$ python -q
>>> import numpy as np
>>> np.set_printoptions(suppress=True, linewidth=200)
>>> M = np.array([[0, 0, 0, 0, 0, 1, 0],
...     [1, 0, 0, 0, 0, 0, 0],
...     [0, 0, 0, 0, 0, 0, 1],
...     [0, 0, 0, 0, 1, 0, 0],
...     [0, 0, 0, 1, 0, 0, 0],
...     [0, 1, 0, 0, 0, 0, 0],
...     [0, 0, 1, 0, 0, 0, 0]])
>>> A2 = np.array([[8, 0], [8, 1], [3, 5], [4, 8], [1, 5], [9, 0], [5, 8]])
>>> print(M @ A2)
[[9 0]
 [8 0]
 [5 8]
 [1 5]
 [4 8]
 [8 1]
 [3 5]]
>>> print(np.einsum("ik,kj->ji", M, A2))
[[9 8 5 1 4 8 3]
 [0 0 8 5 8 1 5]]
>>> theta = np.deg2rad(135)
>>> K = np.eye(12)
>>> K[np.ix_([11, 2], [11, 2])] = [[np.cos(theta), -np.sin(theta)], [np.sin(theta), np.cos(theta)]]
>>> print(K.round(2))
[[ 1.    0.    0.    0.    0.    0.    0.    0.    0.    0.    0.    0.  ]
 [ 0.    1.    0.    0.    0.    0.    0.    0.    0.    0.    0.    0.  ]
 [ 0.    0.   -0.71  0.    0.    0.    0.    0.    0.    0.    0.    0.71]
 [ 0.    0.    0.    1.    0.    0.    0.    0.    0.    0.    0.    0.  ]
 [ 0.    0.    0.    0.    1.    0.    0.    0.    0.    0.    0.    0.  ]
 [ 0.    0.    0.    0.    0.    1.    0.    0.    0.    0.    0.    0.  ]
 [ 0.    0.    0.    0.    0.    0.    1.    0.    0.    0.    0.    0.  ]
 [ 0.    0.    0.    0.    0.    0.    0.    1.    0.    0.    0.    0.  ]
 [ 0.    0.    0.    0.    0.    0.    0.    0.    1.    0.    0.    0.  ]
 [ 0.    0.    0.    0.    0.    0.    0.    0.    0.    1.    0.    0.  ]
 [ 0.    0.    0.    0.    0.    0.    0.    0.    0.    0.    1.    0.  ]
 [ 0.    0.   -0.71  0.    0.    0.    0.    0.    0.    0.    0.   -0.71]]
>>> G = K.T @ K
>>> print(np.diag(G))
[1. 1. 1. 1. 1. 1. 1. 1. 1. 1. 1. 1.]
>>> print(np.trace(G), (K ** 2).sum())
12.0 12.0
>>> print(np.linalg.matrix_rank(G))
12
>>> print((K @ K.T).shape)
(12, 12)
>>> print(np.allclose(G, G.T))
True
>>> r0 = np.array([2, 2, 1])
>>> print(np.convolve(K[6], r0))
[0. 0. 0. 0. 0. 0. 2. 2. 1. 0. 0. 0. 0. 0.]
>>> print(np.polyval(r0, K[6]))
[1. 1. 1. 1. 1. 1. 5. 1. 1. 1. 1. 1.]
>>> print(np.correlate(K[6], K[5], "full"))
[0. 0. 0. 0. 0. 0. 0. 0. 0. 0. 0. 0. 1. 0. 0. 0. 0. 0. 0. 0. 0. 0. 0.]
>>> print(np.round(np.array([np.convolve(row, r0, "same") for row in K]), 2))
[[ 2.    1.    0.    0.    0.    0.    0.    0.    0.    0.    0.    0.  ]
 [ 2.    2.    1.    0.    0.    0.    0.    0.    0.    0.    0.    0.  ]
 [ 0.   -1.41 -1.41 -0.71  0.    0.    0.    0.    0.    0.    1.41  1.41]
 [ 0.    0.    2.    2.    1.    0.    0.    0.    0.    0.    0.    0.  ]
 [ 0.    0.    0.    2.    2.    1.    0.    0.    0.    0.    0.    0.  ]
 [ 0.    0.    0.    0.    2.    2.    1.    0.    0.    0.    0.    0.  ]
 [ 0.    0.    0.    0.    0.    2.    2.    1.    0.    0.    0.    0.  ]
 [ 0.    0.    0.    0.    0.    0.    2.    2.    1.    0.    0.    0.  ]
 [ 0.    0.    0.    0.    0.    0.    0.    2.    2.    1.    0.    0.  ]
 [ 0.    0.    0.    0.    0.    0.    0.    0.    2.    2.    1.    0.  ]
 [ 0.    0.    0.    0.    0.    0.    0.    0.    0.    2.    2.    1.  ]
 [ 0.   -1.41 -1.41 -0.71  0.    0.    0.    0.    0.    0.   -1.41 -1.41]]
>>> print(np.cross(K[6, :3], K[5, :3]))
[0. 0. 0.]
>>> print(np.round(np.linalg.pinv(K), 2))
[[ 1.    0.    0.    0.    0.    0.    0.    0.    0.    0.    0.    0.  ]
 [ 0.    1.    0.    0.    0.    0.    0.    0.    0.    0.    0.    0.  ]
 [ 0.    0.   -0.71  0.    0.    0.    0.    0.    0.    0.    0.   -0.71]
 [ 0.    0.    0.    1.    0.    0.    0.    0.    0.    0.    0.    0.  ]
 [ 0.    0.    0.    0.    1.    0.    0.    0.    0.    0.    0.    0.  ]
 [ 0.    0.    0.    0.    0.    1.    0.    0.    0.    0.    0.    0.  ]
 [ 0.    0.    0.    0.    0.    0.    1.    0.    0.    0.    0.    0.  ]
 [ 0.    0.    0.    0.    0.    0.    0.    1.    0.    0.    0.    0.  ]
 [ 0.    0.    0.    0.    0.    0.    0.    0.    1.    0.    0.    0.  ]
 [ 0.    0.    0.    0.    0.    0.    0.    0.    0.    1.    0.    0.  ]
 [ 0.    0.    0.    0.    0.    0.    0.    0.    0.    0.    1.    0.  ]
 [ 0.    0.    0.71  0.    0.    0.    0.    0.    0.    0.    0.   -0.71]]
>>> Uu, s, Vh = np.linalg.svd(K, full_matrices=False)
>>> print(Uu.shape, s.shape, Vh.shape)
(12, 12) (12,) (12, 12)
>>> print(s)
[1. 1. 1. 1. 1. 1. 1. 1. 1. 1. 1. 1.]
>>> print((s > 1e-8).sum())
12
>>> print(np.round(Uu.T @ K @ Vh.T, 2) + 0)
[[1. 0. 0. 0. 0. 0. 0. 0. 0. 0. 0. 0.]
 [0. 1. 0. 0. 0. 0. 0. 0. 0. 0. 0. 0.]
 [0. 0. 1. 0. 0. 0. 0. 0. 0. 0. 0. 0.]
 [0. 0. 0. 1. 0. 0. 0. 0. 0. 0. 0. 0.]
 [0. 0. 0. 0. 1. 0. 0. 0. 0. 0. 0. 0.]
 [0. 0. 0. 0. 0. 1. 0. 0. 0. 0. 0. 0.]
 [0. 0. 0. 0. 0. 0. 1. 0. 0. 0. 0. 0.]
 [0. 0. 0. 0. 0. 0. 0. 1. 0. 0. 0. 0.]
 [0. 0. 0. 0. 0. 0. 0. 0. 1. 0. 0. 0.]
 [0. 0. 0. 0. 0. 0. 0. 0. 0. 1. 0. 0.]
 [0. 0. 0. 0. 0. 0. 0. 0. 0. 0. 1. 0.]
 [0. 0. 0. 0. 0. 0. 0. 0. 0. 0. 0. 1.]]
>>> print(Vh @ Vh.T)
[[1. 0. 0. 0. 0. 0. 0. 0. 0. 0. 0. 0.]
 [0. 1. 0. 0. 0. 0. 0. 0. 0. 0. 0. 0.]
 [0. 0. 1. 0. 0. 0. 0. 0. 0. 0. 0. 0.]
 [0. 0. 0. 1. 0. 0. 0. 0. 0. 0. 0. 0.]
 [0. 0. 0. 0. 1. 0. 0. 0. 0. 0. 0. 0.]
 [0. 0. 0. 0. 0. 1. 0. 0. 0. 0. 0. 0.]
 [0. 0. 0. 0. 0. 0. 1. 0. 0. 0. 0. 0.]
 [0. 0. 0. 0. 0. 0. 0. 1. 0. 0. 0. 0.]
 [0. 0. 0. 0. 0. 0. 0. 0. 1. 0. 0. 0.]
 [0. 0. 0. 0. 0. 0. 0. 0. 0. 1. 0. 0.]
 [0. 0. 0. 0. 0. 0. 0. 0. 0. 0. 1. 0.]
 [0. 0. 0. 0. 0. 0. 0. 0. 0. 0. 0. 1.]]
>>> print(round(float(np.sqrt((s ** 2).sum())), 2), round(np.linalg.norm(K), 2))
3.46 3.46
>>> w1 = np.array([[3, 4, 0, 1, 1, 5],
...     [5, 0, 1, 4, 0, 5],
...     [2, 0, 1, 4, 5, 5],
...     [1, 1, 3, 2, 0, 3],
...     [5, 5, 1, 3, 0, 5],
...     [0, 4, 4, 3, 5, 3],
...     [3, 1, 3, 1, 0, 0],
...     [1, 1, 0, 0, 2, 4],
...     [2, 4, 4, 2, 4, 0],
...     [4, 4, 5, 3, 5, 2],
...     [1, 2, 3, 3, 0, 1],
...     [0, 5, 0, 0, 2, 3]])
>>> c = np.array([0, 2, -1, 0, -1, 1])
>>> act = np.maximum(K @ w1 + c, 0)
>>> print(np.round((act > 0).mean(axis=0), 2))
[0.75 0.92 0.5  0.75 0.33 0.83]
>>> print(act.round(2))
[[3.   6.   0.   1.   0.   6.  ]
 [5.   2.   0.   4.   0.   6.  ]
 [0.   5.54 0.   0.   0.   0.  ]
 [1.   3.   2.   2.   0.   4.  ]
 [5.   7.   0.   3.   0.   6.  ]
 [0.   6.   3.   3.   4.   4.  ]
 [3.   3.   2.   1.   0.   1.  ]
 [1.   3.   0.   0.   1.   5.  ]
 [2.   6.   3.   2.   3.   1.  ]
 [4.   6.   4.   3.   4.   3.  ]
 [1.   4.   2.   3.   0.   2.  ]
 [0.   0.   0.   0.   0.   0.  ]]
>>> print((act > 0).astype(int))
[[1 1 0 1 0 1]
 [1 1 0 1 0 1]
 [0 1 0 0 0 0]
 [1 1 1 1 0 1]
 [1 1 0 1 0 1]
 [0 1 1 1 1 1]
 [1 1 1 1 0 1]
 [1 1 0 0 1 1]
 [1 1 1 1 1 1]
 [1 1 1 1 1 1]
 [1 1 1 1 0 1]
 [0 0 0 0 0 0]]
>>> basis = np.array([[6, 5], [4, 3], [3, 2], [3, 8], [1, 8], [0, 2]])
>>> print(np.round(act @ basis, 2))
[[ 45.    53.  ]
 [ 50.    75.  ]
 [ 22.14  16.61]
 [ 30.    42.  ]
 [ 67.    82.  ]
 [ 46.    88.  ]
 [ 39.    38.  ]
 [ 19.    32.  ]
 [ 54.    76.  ]
 [ 73.   108.  ]
 [ 37.    49.  ]
 [  0.     0.  ]]
>>> W0 = np.array([[-0.8, -1.2, -1.3, 0.2, -0.8, 0.3, 1.1],
...     [-0.5, 1.0, 1.5, 1.2, -2.5, -0.5, 0.2],
...     [-0.1, -1.5, 0.0, -2.2, 0.1, -0.7, 0.2],
...     [0.4, 0.7, 0.9, 1.1, 1.1, -0.6, -3.0],
...     [-0.8, 1.5, -1.9, -1.2, 1.6, 0.7, -0.2],
...     [1.3, 0.9, 1.2, -1.2, -1.9, -1.3, -1.4],
...     [2.8, -1.9, -0.8, -1.6, 0.7, -0.7, 0.5],
...     [-1.1, 1.1, -1.6, 0.1, -0.2, 0.8, -1.1],
...     [1.5, -1.0, -0.5, 0.8, 1.4, 1.2, 0.9]])
>>> x = np.array([0, 1, 0, 1, 0, 1, 1])
>>> rhs = W0 @ x
>>> print(np.round(np.linalg.solve(W0.T @ W0, W0.T @ rhs), 2) + 0)
[0. 1. 0. 1. 0. 1. 1.]
>>> print(np.round(np.linalg.pinv(W0) @ W0, 2) + 0)
[[1. 0. 0. 0. 0. 0. 0.]
 [0. 1. 0. 0. 0. 0. 0.]
 [0. 0. 1. 0. 0. 0. 0.]
 [0. 0. 0. 1. 0. 0. 0.]
 [0. 0. 0. 0. 1. 0. 0.]
 [0. 0. 0. 0. 0. 1. 0.]
 [0. 0. 0. 0. 0. 0. 1.]]
>>> print(np.round(np.linalg.lstsq(W0, rhs)[0], 2) + 0)
[0. 1. 0. 1. 0. 1. 1.]
>>> print(rhs.round(2))
[ 0.4  1.9 -4.2 -1.8  0.8 -3.  -3.7  0.9  1.9]
>>> rng = np.random.default_rng(54)
>>> rhs = rhs + 0.02 * rng.normal(size=9)
>>> print(rhs.round(2))
[ 0.38  1.9  -4.18 -1.77  0.79 -2.97 -3.71  0.9   1.92]
>>> c, *_ = np.linalg.lstsq(W0, rhs)
>>> print(c.round(2) + 0)
[ 0.    0.99  0.02  0.98 -0.01  1.04  0.98]
>>> print(np.round(W0.T @ (rhs - W0 @ c), 2) + 0)
[0. 0. 0. 0. 0. 0. 0.]
>>> print(np.round(np.linalg.norm(rhs - W0 @ c), 2))
0.02
